$ ipython --no-banner

In [1]: import numpy as np

In [2]: np.set_printoptions(suppress=True, linewidth=140)

In [3]: def tidy(a):
   ...:     return np.round(a, 2) + 0
   ...: 

In [4]: K = np.array([[0.2, -0.7, 1.0],
   ...:     [-0.2, 1.0, 1.3],
   ...:     [1.1, -0.9, 0.6],
   ...:     [-0.5, 0.1, -2.1],
   ...:     [-0.2, -1.8, -1.2],
   ...:     [-0.4, 0.6, -0.6],
   ...:     [-0.1, 1.1, 0.1],
   ...:     [1.2, 0.1, -0.2],
   ...:     [0.0, 0.8, 0.1],
   ...:     [0.2, 0.3, 0.5],
   ...:     [-0.2, -1.2, -0.7],
   ...:     [-1.5, 0.9, 0.1],
   ...:     [2.1, -0.5, -0.6],
   ...:     [0.2, 0.9, 0.9]])

In [5]: rng = np.random.default_rng(171318)

In [6]: K[:, 1] = -2 * K[:, 0] + 0.05 * rng.normal(size=14)

In [7]: tidy(K)
Out[7]: 
array([[ 0.2 , -0.45,  1.  ],
       [-0.2 ,  0.39,  1.3 ],
       [ 1.1 , -2.12,  0.6 ],
       [-0.5 ,  0.95, -2.1 ],
       [-0.2 ,  0.42, -1.2 ],
       [-0.4 ,  0.78, -0.6 ],
       [-0.1 ,  0.18,  0.1 ],
       [ 1.2 , -2.4 , -0.2 ],
       [ 0.  ,  0.01,  0.1 ],
       [ 0.2 , -0.4 ,  0.5 ],
       [-0.2 ,  0.42, -0.7 ],
       [-1.5 ,  2.95,  0.1 ],
       [ 2.1 , -4.22, -0.6 ],
       [ 0.2 , -0.38,  0.9 ]])

In [8]: out = np.c_[K[:, :2] @ np.array([[6, 8], [4, 5]]), np.array([0, 0, 2, 1, 1, -5, 4, 1, 2, 4, 3, 5, -4, -1])]

In [9]: tidy(out)
Out[9]: 
array([[-0.62, -0.67,  0.  ],
       [ 0.36,  0.35,  0.  ],
       [-1.89, -1.82,  2.  ],
       [ 0.82,  0.77,  1.  ],
       [ 0.47,  0.49,  1.  ],
       [ 0.73,  0.71, -5.  ],
       [ 0.13,  0.12,  4.  ],
       [-2.4 , -2.4 ,  1.  ],
       [ 0.05,  0.07,  2.  ],
       [-0.41, -0.41,  4.  ],
       [ 0.48,  0.5 ,  3.  ],
       [ 2.79,  2.74,  5.  ],
       [-4.26, -4.28, -4.  ],
       [-0.32, -0.3 , -1.  ]])

In [10]: np.linalg.matrix_rank(np.c_[K, out])
Out[10]: np.int64(4)

In [11]: print(tidy(np.linalg.norm(out - K @ np.linalg.lstsq(K, out)[0], axis=0)))
[ 0.    0.   10.11]

In [12]: np.linalg.matrix_rank(out)
Out[12]: np.int64(3)

In [13]: t3 = np.stack([out, -3 * out, out[::-1]])

In [14]: print(tidy(np.einsum("bij,cij->bc", t3, t3)))
[[ 194.11 -582.33   -4.04]
 [-582.33 1746.99   12.12]
 [  -4.04   12.12  194.11]]

In [15]: tidy(np.linalg.norm(t3, axis=(1, 2)))
Out[15]: array([13.93, 41.8 , 13.93])

In [16]: np.linalg.matrix_rank(t3)
Out[16]: array([3, 3, 3])

In [17]: ang = np.radians(90)

In [18]: r_ = np.eye(3)

In [19]: r_[2, 2] = r_[1, 1] = np.cos(ang)

In [20]: r_[2, 1], r_[1, 2] = -np.sin(ang), np.sin(ang)

In [21]: print(tidy(r_))
[[ 1.  0.  0.]
 [ 0.  0.  1.]
 [ 0. -1.  0.]]

In [22]: out = K @ r_.T

In [23]: np.allclose(np.linalg.norm(K, axis=1), np.linalg.norm(out, axis=1))
Out[23]: True

In [24]: tidy(np.linalg.svd(K, compute_uv=False)), tidy(np.linalg.svd(out, compute_uv=False))
Out[24]: (array([7.03, 3.34, 0.05]), array([7.03, 3.34, 0.05]))

In [25]: np.allclose(K @ K.T, out @ out.T)
Out[25]: True

In [26]: tidy(out)
Out[26]: 
array([[ 0.2 ,  1.  ,  0.45],
       [-0.2 ,  1.3 , -0.39],
       [ 1.1 ,  0.6 ,  2.12],
       [-0.5 , -2.1 , -0.95],
       [-0.2 , -1.2 , -0.42],
       [-0.4 , -0.6 , -0.78],
       [-0.1 ,  0.1 , -0.18],
       [ 1.2 , -0.2 ,  2.4 ],
       [ 0.  ,  0.1 , -0.01],
       [ 0.2 ,  0.5 ,  0.4 ],
       [-0.2 , -0.7 , -0.42],
       [-1.5 ,  0.1 , -2.95],
       [ 2.1 , -0.6 ,  4.22],
       [ 0.2 ,  0.9 ,  0.38]])
